% ipython --no-banner

In [1]: import numpy as np

In [2]: np.set_printoptions(precision=2, suppress=True, linewidth=160, floatmode="fixed")

In [3]: arr = np.load("case19.npy")

In [4]: print(arr)
[[ 1  1 -1 -1  1  1 -1 -1]
 [ 1 -1  1 -1  1 -1  1 -1]
 [ 1  1  1  1 -1 -1 -1 -1]
 [ 1  1  1  1  1  1  1  1]
 [ 1  1 -1 -1 -1 -1  1  1]]

In [5]: f = np.array([0, 1])

In [6]: print(np.correlate(arr[4], arr[1], "full"))
[-1  0  1  0  1  0 -1  0  1  0 -1  0 -1  0  1]

In [7]: print(np.polyval(f, arr[4]))
[1 1 1 1 1 1 1 1]

In [8]: print(np.cross(arr[4, :3], arr[1, :3]))
[ 0 -2 -2]

In [9]: print(arr.ravel(order="F"))
[ 1  1  1  1  1  1 -1  1  1  1 -1  1  1  1 -1 -1 -1  1  1 -1  1  1 -1  1 -1  1 -1 -1  1 -1 -1  1 -1  1  1 -1 -1 -1  1  1]

In [10]: arr.reshape(5, 9)
ValueError: cannot reshape array of size 40 into shape (5,9)


In [11]: T = arr.reshape(5, 2, -1)

In [12]: print(np.einsum("ihd,ihd->ih", T, T))
[[4 4]
 [4 4]
 [4 4]
 [4 4]
 [4 4]]

In [13]: Y = arr[0, 0] * arr[1:] - np.outer(arr[1:, 0], arr[0])

In [14]: print(Y)
[[ 0 -2  2  0  0 -2  2  0]
 [ 0  0  2  2 -2 -2  0  0]
 [ 0  0  2  2  0  0  2  2]
 [ 0  0  0  0 -2 -2  2  2]]

In [15]: print(np.linalg.matrix_rank(Y), np.linalg.matrix_rank(arr))
4 5

In [16]: Y = arr / np.sqrt((arr ** 2).mean(axis=1, keepdims=True))

In [17]: print(np.linalg.matrix_rank(arr - arr.mean(axis=1, keepdims=True)))
4

In [18]: print(np.linalg.matrix_rank(Y) == np.linalg.matrix_rank(arr))
True

In [19]: print(np.linalg.norm(Y, axis=1))
[2.83 2.83 2.83 2.83 2.83]

In [20]: C2 = arr.T @ arr

In [21]: print(np.linalg.svd(arr, compute_uv=False) ** 2)
[8.00 8.00 8.00 8.00 8.00]

In [22]: print(C2)
[[ 5  3  1 -1  1 -1  1 -1]
 [ 3  5 -1  1 -1  1 -1  1]
 [ 1 -1  5  3  1 -1  1 -1]
 [-1  1  3  5 -1  1 -1  1]
 [ 1 -1  1 -1  5  3  1 -1]
 [-1  1 -1  1  3  5 -1  1]
 [ 1 -1  1 -1  1 -1  5  3]
 [-1  1 -1  1 -1  1  3  5]]

In [23]: print(np.round(np.linalg.eigvalsh(C2)[::-1], 2) + 0)
[8.00 8.00 8.00 8.00 8.00 0.00 0.00 0.00]

In [24]: print(np.linalg.matrix_rank(C2))
5

In [25]: print((arr @ arr.T).shape)
(5, 5)

In [26]: print(np.trace(C2), (arr ** 2).sum())
40 40

In [27]: print(np.diag(C2))
[5 5 5 5 5 5 5 5]

In [28]: K = np.loadtxt("test0.csv", delimiter=",")

In [29]: print(K)
[[ 7.00  0.00  3.00 14.00  5.00  3.00 18.00  0.00 14.00  0.00  0.00  2.00]
 [ 5.00  0.00  8.00 14.00  0.00  6.00 21.00  0.00 16.00  0.00  0.00  0.00]
 [ 9.00  0.00  0.00 14.00 14.00  0.00 15.00 15.00 12.00  4.00  0.00  8.00]
 [ 8.00  0.00 13.00 21.00  0.00  9.00 30.00  0.00 24.00  0.00  0.00  0.00]
 [ 8.00  0.00 13.00 21.00  0.00  9.00 30.00  0.00 24.00  0.00  0.00  0.00]
 [ 8.00  0.00 13.00 21.00  0.00  9.00 30.00  0.00 24.00  0.00  0.00  0.00]
 [ 0.00  1.00  0.00  0.00  0.00  0.00  3.00  3.00  0.00  0.00  0.00  0.00]
 [ 9.00  0.00  0.00 14.00 14.00  0.00 15.00 15.00 12.00  4.00  0.00  8.00]
 [10.00  0.00  8.00 21.00  4.00  6.00 27.00  0.00 22.00  0.00  0.00  0.00]
 [ 0.00  1.00  0.00  0.00  0.00  0.00  3.00  3.00  0.00  0.00  0.00  0.00]
 [ 9.00  0.00  0.00 14.00 14.00  0.00 15.00 15.00 12.00  4.00  0.00  8.00]
 [18.00  0.00 13.00 35.00 11.00  9.00 42.00  0.00 36.00  0.00  0.00  2.00]
 [20.00  0.00  8.00 35.00 20.00  6.00 39.00  3.00 34.00  0.00  0.00  8.00]
 [23.00  0.00 13.00 42.00 19.00  9.00 48.00  0.00 42.00  0.00  0.00  6.00]
 [14.00  0.00  0.00 21.00 22.00  0.00 21.00 21.00 18.00  7.00  0.00 12.00]
 [ 0.00  1.00  0.00  0.00  0.00  0.00  3.00  3.00  0.00  0.00  0.00  0.00]
 [ 5.00  0.00  8.00 14.00  0.00  6.00 21.00  0.00 16.00  0.00  0.00  0.00]
 [ 4.00  0.00  0.00  7.00  6.00  0.00  9.00  9.00  6.00  1.00  0.00  4.00]
 [10.00  0.00  8.00 21.00  4.00  6.00 27.00  0.00 22.00  0.00  0.00  0.00]
 [13.00  0.00 13.00 28.00  3.00  9.00 36.00  0.00 30.00  0.00  0.00  0.00]
 [23.00  0.00 13.00 42.00 19.00  9.00 48.00  0.00 42.00  0.00  0.00  6.00]
 [18.00  0.00 13.00 35.00 11.00  9.00 42.00  0.00 36.00  0.00  0.00  2.00]
 [ 8.00  0.00 13.00 21.00  0.00  9.00 30.00  0.00 24.00  0.00  0.00  0.00]
 [23.00  0.00 13.00 42.00 19.00  9.00 48.00  0.00 42.00  0.00  0.00  6.00]
 [17.00  0.00  3.00 28.00 21.00  3.00 30.00 12.00 26.00  1.00  0.00 10.00]
 [13.00  0.00 13.00 28.00  3.00  9.00 36.00  0.00 30.00  0.00  0.00  0.00]
 [23.00  0.00 13.00 42.00 19.00  9.00 48.00  0.00 42.00  0.00  0.00  6.00]
 [ 4.00  0.00  0.00  7.00  6.00  0.00  9.00  9.00  6.00  1.00  0.00  4.00]
 [ 2.00  0.00  3.00  7.00  0.00  3.00 12.00  0.00  8.00  0.00  0.00  0.00]
 [ 5.00  0.00  8.00 14.00  0.00  6.00 21.00  0.00 16.00  0.00  0.00  0.00]
 [ 0.00  1.00  0.00  0.00  0.00  0.00  3.00  3.00  0.00  0.00  0.00  0.00]]

In [30]: x = np.array([-2, -4, 3, -4, 0, 2, -2, 2, -3, 0, 1, 5])

In [31]: print(K @ x)
[-123.00 -120.00  -70.00 -175.00 -175.00 -175.00   -4.00  -70.00 -188.00   -4.00  -70.00 -301.00 -278.00 -349.00 -106.00   -4.00 -120.00  -34.00 -188.00
 -243.00 -349.00 -301.00 -175.00 -349.00 -195.00 -243.00 -349.00  -34.00  -65.00 -120.00   -4.00]

In [32]: print(K @ np.ones(12))
[ 66.00  70.00  91.00 105.00 105.00 105.00   7.00  91.00  98.00   7.00  91.00 166.00 173.00 202.00 136.00   7.00  70.00  46.00  98.00 132.00 202.00 166.00
 105.00 202.00 151.00 132.00 202.00  46.00  35.00  70.00   7.00]

In [33]: print(np.einsum("ij,j->i", K, x))
[-123.00 -120.00  -70.00 -175.00 -175.00 -175.00   -4.00  -70.00 -188.00   -4.00  -70.00 -301.00 -278.00 -349.00 -106.00   -4.00 -120.00  -34.00 -188.00
 -243.00 -349.00 -301.00 -175.00 -349.00 -195.00 -243.00 -349.00  -34.00  -65.00 -120.00   -4.00]

In [34]: print(np.linalg.norm(K @ x) <= np.linalg.norm(K, 2) * np.linalg.norm(x) + 1e-9)
True

In [35]: x @ K
ValueError: matmul: Input operand 1 has a mismatch in its core dimension 0, with gufunc signature (n?,k),(k,m?)->(n?,m?) (size 31 is different from 12)


In [36]: print((K * x).sum(axis=1))
[-123.00 -120.00  -70.00 -175.00 -175.00 -175.00   -4.00  -70.00 -188.00   -4.00  -70.00 -301.00 -278.00 -349.00 -106.00   -4.00 -120.00  -34.00 -188.00
 -243.00 -349.00 -301.00 -175.00 -349.00 -195.00 -243.00 -349.00  -34.00  -65.00 -120.00   -4.00]

In [37]: A = np.load("sample8.npy")

In [38]: print(A)
[[ 1  3  1 -1]
 [ 0 -3 -2  1]
 [ 0  0  3 -2]
 [ 0  0  0  3]]

In [39]: print(np.abs(A).max())
3

In [40]: print(A.sum(axis=1))
[ 4 -4  1  3]

In [41]: print(np.unravel_index(np.abs(A).argmax(), A.shape))
(np.int64(0), np.int64(1))

In [42]: A[4]
IndexError: index 4 is out of bounds for axis 0 with size 4


In [43]: np.linalg.rank(A)
AttributeError: module 'numpy.linalg' has no attribute 'rank'


In [44]: print(A - A[0])
[[ 0  0  0  0]
 [-1 -6 -3  2]
 [-1 -3  2 -1]
 [-1 -3 -1  4]]

In [45]: print(round(float(np.linalg.norm(A)), 2))
6.93

In [46]: print(A.shape)
(4, 4)

In [47]: rng = np.random.default_rng(68)

In [48]: Y = A + rng.integers(-2, 3, (4, 3)) @ rng.integers(-2, 3, (3, 4))

In [49]: print(Y)
[[  1   3   1  -1]
 [ -5 -10  -3   4]
 [ -6  -7  -2  -2]
 [ -5  -5  -3   2]]

In [50]: print(np.abs(Y - A).sum(axis=1))
[ 0 16 18 14]

In [51]: print(np.round(np.linalg.svd(Y - A, compute_uv=False), 2) + 0)
[15.43  3.86  1.04  0.00]

In [52]: P = np.triu(np.array([[-5, -6, -7, -2], [3, -3, 3, 1], [9, 6, 6, -3], [-3, -1, 2, 9]]), 1) + np.eye(4)

In [53]: Y = P @ A @ np.linalg.inv(P)

In [54]: print(round(np.linalg.det(Y), 2))
-27.0

In [55]: feats = np.load("arr.npy")

In [56]: print(feats)
[[ 0.40 -1.40  0.80 -1.30  1.30  1.10  0.00  0.30]
 [-0.30 -0.30  0.70 -0.40 -2.20 -1.20 -0.50 -1.00]
 [-1.30  2.60 -0.90  0.60  0.80 -0.90 -0.90 -0.10]
 [ 0.60  0.70  1.90  1.30  1.30 -1.20  1.10 -1.00]
 [ 0.40  0.30 -0.30  0.90  0.60  0.40 -1.10  0.30]
 [-0.40  1.50  0.20  1.40 -1.30  0.10 -0.20  0.10]
 [-0.70  0.00 -0.40  0.20 -0.80  0.10 -0.60 -1.00]]

In [57]: Y = np.array([[0, -5, -3],
    ...:     [8, 1, -5],
    ...:     [4, -1, -1],
    ...:     [-2, -1, 7],
    ...:     [9, -8, 3],
    ...:     [3, 6, 3],
    ...:     [-6, 1, -7],
    ...:     [3, 4, 3]])

In [58]: print(np.linalg.matrix_rank(np.vstack([feats, Y.T])))
8

In [59]: print(np.einsum("ij->j", feats))
[-1.30  3.40  2.00  2.70 -0.30 -1.60 -2.20 -2.40]

In [60]: np.einsum("ij,ij->", feats, Y)
ValueError: operands could not be broadcast together with remapped shapes [original->remapped]: (7,8)->(7,8) (8,3)->(8,3) 


In [61]: print(np.linalg.matrix_rank(feats @ Y))
3

In [62]: print(np.vstack([feats, Y.T]).shape)
(10, 8)

In [63]: Y = feats / np.sqrt((feats ** 2).mean(axis=1, keepdims=True))

In [64]: print(np.linalg.norm(Y, axis=1))
[2.83 2.83 2.83 2.83 2.83 2.83 2.83]

In [65]: print(np.linalg.matrix_rank(Y) == np.linalg.matrix_rank(feats))
True

In [66]: f = np.array([-2, -2])

In [67]: print(np.array([np.convolve(row, f, "same") for row in feats]))
[[-0.80  2.00  1.20  1.00  0.00 -4.80 -2.20 -0.60]
 [ 0.60  1.20 -0.80 -0.60  5.20  6.80  3.40  3.00]
 [ 2.60 -2.60 -3.40  0.60 -2.80  0.20  3.60  2.00]
 [-1.20 -2.60 -5.20 -6.40 -5.20 -0.20  0.20 -0.20]
 [-0.80 -1.40  0.00 -1.20 -3.00 -2.00  1.40  1.60]
 [ 0.80 -2.20 -3.40 -3.20 -0.20  2.40  0.20  0.20]
 [ 1.40  1.40  0.80  0.40  1.20  1.40  1.00  3.20]]

In [68]: print(np.convolve(feats[2], f))
[ 2.60 -2.60 -3.40  0.60 -2.80  0.20  3.60  2.00  0.20]

In [69]: Y = feats + rng.integers(-2, 3, (7, 3)) @ rng.integers(-2, 3, (3, 8))

In [70]: print(Y)
[[ 1.40 -3.40 -1.20  0.70 -0.70  5.10  1.00  2.30]
 [-3.30 -0.30 -3.30  5.60 -8.20  2.80 -5.50  1.00]
 [-1.30  5.60  2.10 -1.40  2.80 -4.90  0.10 -0.10]
 [ 0.60  0.70  1.90  1.30  1.30 -1.20  1.10 -1.00]
 [ 1.40 -1.70 -1.30  0.90  0.60  2.40 -0.10  0.30]
 [-4.40  0.50 -3.80  5.40 -5.30  2.10 -7.20 -1.90]
 [ 0.30  1.00  2.60 -3.80  3.20 -3.90  1.40 -3.00]]

In [71]: print(Y - feats)
[[ 1.00 -2.00 -2.00  2.00 -2.00  4.00  1.00  2.00]
 [-3.00  0.00 -4.00  6.00 -6.00  4.00 -5.00  2.00]
 [ 0.00  3.00  3.00 -2.00  2.00 -4.00  1.00  0.00]
 [ 0.00  0.00  0.00  0.00  0.00  0.00  0.00  0.00]
 [ 1.00 -2.00 -1.00  0.00  0.00  2.00  1.00  0.00]
 [-4.00 -1.00 -4.00  4.00 -4.00  2.00 -7.00 -2.00]
 [ 1.00  1.00  3.00 -4.00  4.00 -4.00  2.00 -2.00]]

In [72]: print(np.round(np.linalg.svd(Y - feats, compute_uv=False), 2) + 0)
[18.54  7.85  4.19  0.00  0.00  0.00  0.00]

In [73]: print(np.abs(Y - feats).sum(axis=1))
[16.00 30.00 15.00  0.00  7.00 28.00 21.00]

In [74]: J = np.loadtxt("block9.csv", delimiter=",")

In [75]: print(J)
[[3.00 2.00 0.00 0.00 0.00 0.00 0.00 0.00 0.00 0.00]
 [2.00 0.00 2.00 0.00 0.00 0.00 0.00 0.00 0.00 0.00]
 [0.00 2.00 1.00 2.00 0.00 0.00 0.00 0.00 0.00 0.00]
 [0.00 0.00 2.00 1.00 2.00 0.00 0.00 0.00 0.00 0.00]
 [0.00 0.00 0.00 2.00 1.00 2.00 0.00 0.00 0.00 0.00]
 [0.00 0.00 0.00 0.00 2.00 3.00 2.00 0.00 0.00 0.00]
 [0.00 0.00 0.00 0.00 0.00 2.00 1.00 2.00 0.00 0.00]
 [0.00 0.00 0.00 0.00 0.00 0.00 2.00 2.00 2.00 0.00]
 [0.00 0.00 0.00 0.00 0.00 0.00 0.00 2.00 3.00 2.00]
 [0.00 0.00 0.00 0.00 0.00 0.00 0.00 0.00 2.00 2.00]]

In [76]: print(np.round(np.linalg.det(J), 2))
-1280.0

In [77]: print(np.round(np.abs(np.linalg.eigvals(J)).max(), 2))
5.82

In [78]: print(np.trace(J))
17.0

In [79]: np.linalg.determinant(J)
AttributeError: module 'numpy.linalg' has no attribute 'determinant'


In [80]: print((J + J.T) / 2)
[[3.00 2.00 0.00 0.00 0.00 0.00 0.00 0.00 0.00 0.00]
 [2.00 0.00 2.00 0.00 0.00 0.00 0.00 0.00 0.00 0.00]
 [0.00 2.00 1.00 2.00 0.00 0.00 0.00 0.00 0.00 0.00]
 [0.00 0.00 2.00 1.00 2.00 0.00 0.00 0.00 0.00 0.00]
 [0.00 0.00 0.00 2.00 1.00 2.00 0.00 0.00 0.00 0.00]
 [0.00 0.00 0.00 0.00 2.00 3.00 2.00 0.00 0.00 0.00]
 [0.00 0.00 0.00 0.00 0.00 2.00 1.00 2.00 0.00 0.00]
 [0.00 0.00 0.00 0.00 0.00 0.00 2.00 2.00 2.00 0.00]
 [0.00 0.00 0.00 0.00 0.00 0.00 0.00 2.00 3.00 2.00]
 [0.00 0.00 0.00 0.00 0.00 0.00 0.00 0.00 2.00 2.00]]

In [81]: print(np.linalg.matrix_power(J, 4))
[[221.00 134.00 100.00  40.00  16.00   0.00   0.00   0.00   0.00   0.00]
 [134.00 120.00  74.00  76.00  24.00  16.00   0.00   0.00   0.00   0.00]
 [100.00  74.00 133.00  96.00  88.00  48.00  16.00   0.00   0.00   0.00]
 [ 40.00  76.00  96.00 145.00 120.00 136.00  48.00  16.00   0.00   0.00]
 [ 16.00  24.00  88.00 120.00 193.00 256.00 136.00  56.00  16.00   0.00]
 [  0.00  16.00  48.00 136.00 256.00 449.00 264.00 164.00  72.00  16.00]
 [  0.00   0.00  16.00  48.00 136.00 264.00 213.00 198.00 164.00  64.00]
 [  0.00   0.00   0.00  16.00  56.00 164.00 198.00 312.00 354.00 180.00]
 [  0.00   0.00   0.00   0.00  16.00  72.00 164.00 354.00 505.00 290.00]
 [  0.00   0.00   0.00   0.00   0.00  16.00  64.00 180.00 290.00 180.00]]

In [82]: vals, vecs = np.linalg.eigh(J)

In [83]: print(np.round(vecs @ np.diag(vals) @ vecs.T, 2) + 0)
[[3.00 2.00 0.00 0.00 0.00 0.00 0.00 0.00 0.00 0.00]
 [2.00 0.00 2.00 0.00 0.00 0.00 0.00 0.00 0.00 0.00]
 [0.00 2.00 1.00 2.00 0.00 0.00 0.00 0.00 0.00 0.00]
 [0.00 0.00 2.00 1.00 2.00 0.00 0.00 0.00 0.00 0.00]
 [0.00 0.00 0.00 2.00 1.00 2.00 0.00 0.00 0.00 0.00]
 [0.00 0.00 0.00 0.00 2.00 3.00 2.00 0.00 0.00 0.00]
 [0.00 0.00 0.00 0.00 0.00 2.00 1.00 2.00 0.00 0.00]
 [0.00 0.00 0.00 0.00 0.00 0.00 2.00 2.00 2.00 0.00]
 [0.00 0.00 0.00 0.00 0.00 0.00 0.00 2.00 3.00 2.00]
 [0.00 0.00 0.00 0.00 0.00 0.00 0.00 0.00 2.00 2.00]]

In [84]: print(np.abs(vecs[:, -1]).round(6).argmax())
8

In [85]: print((vals > 1e-8).sum(), (vals < -1e-8).sum())
7 3

In [86]: print(np.round(vecs.T @ vecs, 2) + 0)
[[1.00 0.00 0.00 0.00 0.00 0.00 0.00 0.00 0.00 0.00]
 [0.00 1.00 0.00 0.00 0.00 0.00 0.00 0.00 0.00 0.00]
 [0.00 0.00 1.00 0.00 0.00 0.00 0.00 0.00 0.00 0.00]
 [0.00 0.00 0.00 1.00 0.00 0.00 0.00 0.00 0.00 0.00]
 [0.00 0.00 0.00 0.00 1.00 0.00 0.00 0.00 0.00 0.00]
 [0.00 0.00 0.00 0.00 0.00 1.00 0.00 0.00 0.00 0.00]
 [0.00 0.00 0.00 0.00 0.00 0.00 1.00 0.00 0.00 0.00]
 [0.00 0.00 0.00 0.00 0.00 0.00 0.00 1.00 0.00 0.00]
 [0.00 0.00 0.00 0.00 0.00 0.00 0.00 0.00 1.00 0.00]
 [0.00 0.00 0.00 0.00 0.00 0.00 0.00 0.00 0.00 1.00]]

In [87]: print(np.round(vecs.T @ J @ vecs, 2) + 0)
[[-2.72  0.00  0.00  0.00  0.00  0.00  0.00  0.00  0.00  0.00]
 [ 0.00 -1.81  0.00  0.00  0.00  0.00  0.00  0.00  0.00  0.00]
 [ 0.00  0.00 -1.08  0.00  0.00  0.00  0.00  0.00  0.00  0.00]
 [ 0.00  0.00  0.00  0.19  0.00  0.00  0.00  0.00  0.00  0.00]
 [ 0.00  0.00  0.00  0.00  1.12  0.00  0.00  0.00  0.00  0.00]
 [ 0.00  0.00  0.00  0.00  0.00  2.52  0.00  0.00  0.00  0.00]
 [ 0.00  0.00  0.00  0.00  0.00  0.00  3.41  0.00  0.00  0.00]
 [ 0.00  0.00  0.00  0.00  0.00  0.00  0.00  4.45  0.00  0.00]
 [ 0.00  0.00  0.00  0.00  0.00  0.00  0.00  0.00  5.12  0.00]
 [ 0.00  0.00  0.00  0.00  0.00  0.00  0.00  0.00  0.00  5.82]]

In [88]: print(np.abs(vecs[:, -1]))
[0.02 0.03 0.06 0.12 0.23 0.43 0.38 0.48 0.54 0.28]

In [89]: print(np.linalg.svd(J, compute_uv=False))
[5.82 5.12 4.45 3.41 2.72 2.52 1.81 1.12 1.08 0.19]

In [90]: print(np.linalg.eigvalsh(J + -3 * np.eye(10)))
[-5.72 -4.81 -4.08 -2.81 -1.88 -0.48  0.41  1.45  2.12  2.82]

In [91]: print(np.unique(vals.round(6) + 0, return_counts=True)[1])
[1 1 1 1 1 1 1 1 1 1]
